% ipython --no-banner

In [1]: import numpy as np

In [2]: from numpy import linalg as LA

In [3]: np.set_printoptions(suppress=True, linewidth=140)

In [4]: K = np.array([[-3, -9, -3, -3, 5, -8],
   ...:     [-2, -4, 9, -6, -4, -3],
   ...:     [5, 6, -1, -9, -6, 4],
   ...:     [5, 9, 0, -6, -1, 0],
   ...:     [-7, -7, 0, 9, -7, 5],
   ...:     [-6, 0, 9, 8, -8, -6]])

In [5]: K
Out[5]: 
array([[-3, -9, -3, -3,  5, -8],
       [-2, -4,  9, -6, -4, -3],
       [ 5,  6, -1, -9, -6,  4],
       [ 5,  9,  0, -6, -1,  0],
       [-7, -7,  0,  9, -7,  5],
       [-6,  0,  9,  8, -8, -6]])

In [6]: rng = np.random.default_rng(719)

In [7]: labels = rng.permutation(6)

In [8]: labels
Out[8]: array([3, 2, 1, 0, 5, 4])

In [9]: other = K[labels][:, labels]

In [10]: np.allclose(other, K)
Out[10]: False

In [11]: np.diag(other)
Out[11]: array([-6, -1, -4, -3, -6, -7])

In [12]: np.round(np.sort(np.abs(LA.eigvals(other))), 3)
Out[12]: array([ 3.921,  4.43 ,  4.43 , 10.725, 10.725, 20.179])

In [13]: np.trace(other)
Out[13]: np.int64(-27)

In [14]: other = K / np.sqrt((K ** 2).mean(axis=1, keepdims=True))

In [15]: print(other[5].round(3))
[-0.877  0.     1.315  1.169 -1.169 -0.877]

In [16]: LA.matrix_rank(other) == LA.matrix_rank(K)
Out[16]: np.True_

In [17]: w1 = np.array([[1, 2, 0], [2, 2, 0], [2, 2, 0], [2, 2, 2], [2, 0, 1], [0, 2, 1]])

In [18]: coef = np.array([-3, 3, 0])

In [19]: act = np.maximum(K @ w1 + coef, 0)

In [20]: LA.matrix_rank(act)
Out[20]: np.int64(3)

In [21]: act
Out[21]: 
array([[ 0,  0,  0],
       [ 0,  0,  0],
       [ 0, 13,  0],
       [ 6, 19,  0],
       [ 0,  3, 16],
       [ 9, 13,  2]])

In [22]: basis = np.array([[3, 1], [1, 5], [-5, 5]])

In [23]: print(w1 @ basis)
[[ 5 11]
 [ 8 12]
 [ 8 12]
 [-2 22]
 [ 1  7]
 [-3 15]]

In [24]: x = np.array([1, 2, 0])

In [25]: h = np.maximum(act @ x, 0)

In [26]: np.flatnonzero(h > 1e-9)
Out[26]: array([2, 3, 4, 5])

In [27]: np.round(np.tanh(act @ x), 3)
Out[27]: array([0., 0., 1., 1., 1., 1.])

In [28]: print(h)
[ 0  0 26 44  6 35]

In [29]: other = K / LA.norm(K, axis=1, keepdims=True)

In [30]: C2 = other @ other.T

In [31]: print((C2 - 2 * np.eye(6)).round(6).argmax(axis=1))
[1 5 3 2 5 4]

In [32]: print(C2[2].round(3))
[-0.515  0.129  1.     0.832 -0.432 -0.372]

In [33]: print((np.abs(C2) > 0.9).astype(int))
[[1 0 0 0 0 0]
 [0 1 0 0 0 0]
 [0 0 1 0 0 0]
 [0 0 0 1 0 0]
 [0 0 0 0 1 0]
 [0 0 0 0 0 1]]

In [34]: arr = np.loadtxt("x.csv", delimiter=",")

In [35]: print(arr)
[[-1. -2.  0. -2. -2.  0.  0.  0.  0. -2. -2.]
 [-2. -1.  0. -2. -2.  0.  0.  0.  0. -2. -2.]
 [ 0.  0. -1.  0.  0. -2. -2. -2. -2.  0.  0.]
 [-2. -2.  0. -1. -2.  0.  0.  0.  0. -2. -2.]
 [-2. -2.  0. -2. -1.  0.  0.  0.  0. -2. -2.]
 [ 0.  0. -2.  0.  0. -1. -2. -2. -2.  0.  0.]
 [ 0.  0. -2.  0.  0. -2. -1. -2. -2.  0.  0.]
 [ 0.  0. -2.  0.  0. -2. -2. -1. -2.  0.  0.]
 [ 0.  0. -2.  0.  0. -2. -2. -2. -1.  0.  0.]
 [-2. -2.  0. -2. -2.  0.  0.  0.  0. -1. -2.]
 [-2. -2.  0. -2. -2.  0.  0.  0.  0. -2. -1.]]

In [36]: # symmetric

In [37]: x = np.array([1, 1, 0, 2, 3, 2, 0, 2, 1, 0, 1])

In [38]: target = arr @ x

In [39]: target
Out[39]: array([-15., -15., -10., -14., -13.,  -8., -10.,  -8.,  -9., -16., -15.])

In [40]: np.round(LA.solve(arr, target + arr[:, 4]), 3) + 0
Out[40]: array([1., 1., 0., 2., 4., 2., 0., 2., 1., 0., 1.])

In [41]: np.round(LA.solve(arr, arr[:, 5]), 3) + 0
Out[41]: array([0., 0., 0., 0., 0., 1., 0., 0., 0., 0., 0.])

In [42]: np.round(LA.solve(arr, target), 3) + 0
Out[42]: array([1., 1., 0., 2., 3., 2., 0., 2., 1., 0., 1.])

In [43]: np.round(LA.solve(arr, -3 * target), 3) + 0
Out[43]: array([-3., -3.,  0., -6., -9., -6.,  0., -6., -3.,  0., -3.])

In [44]: np.round(LA.solve(arr.T, arr[10]), 3) + 0
Out[44]: array([0., 0., 0., 0., 0., 0., 0., 0., 0., 0., 1.])
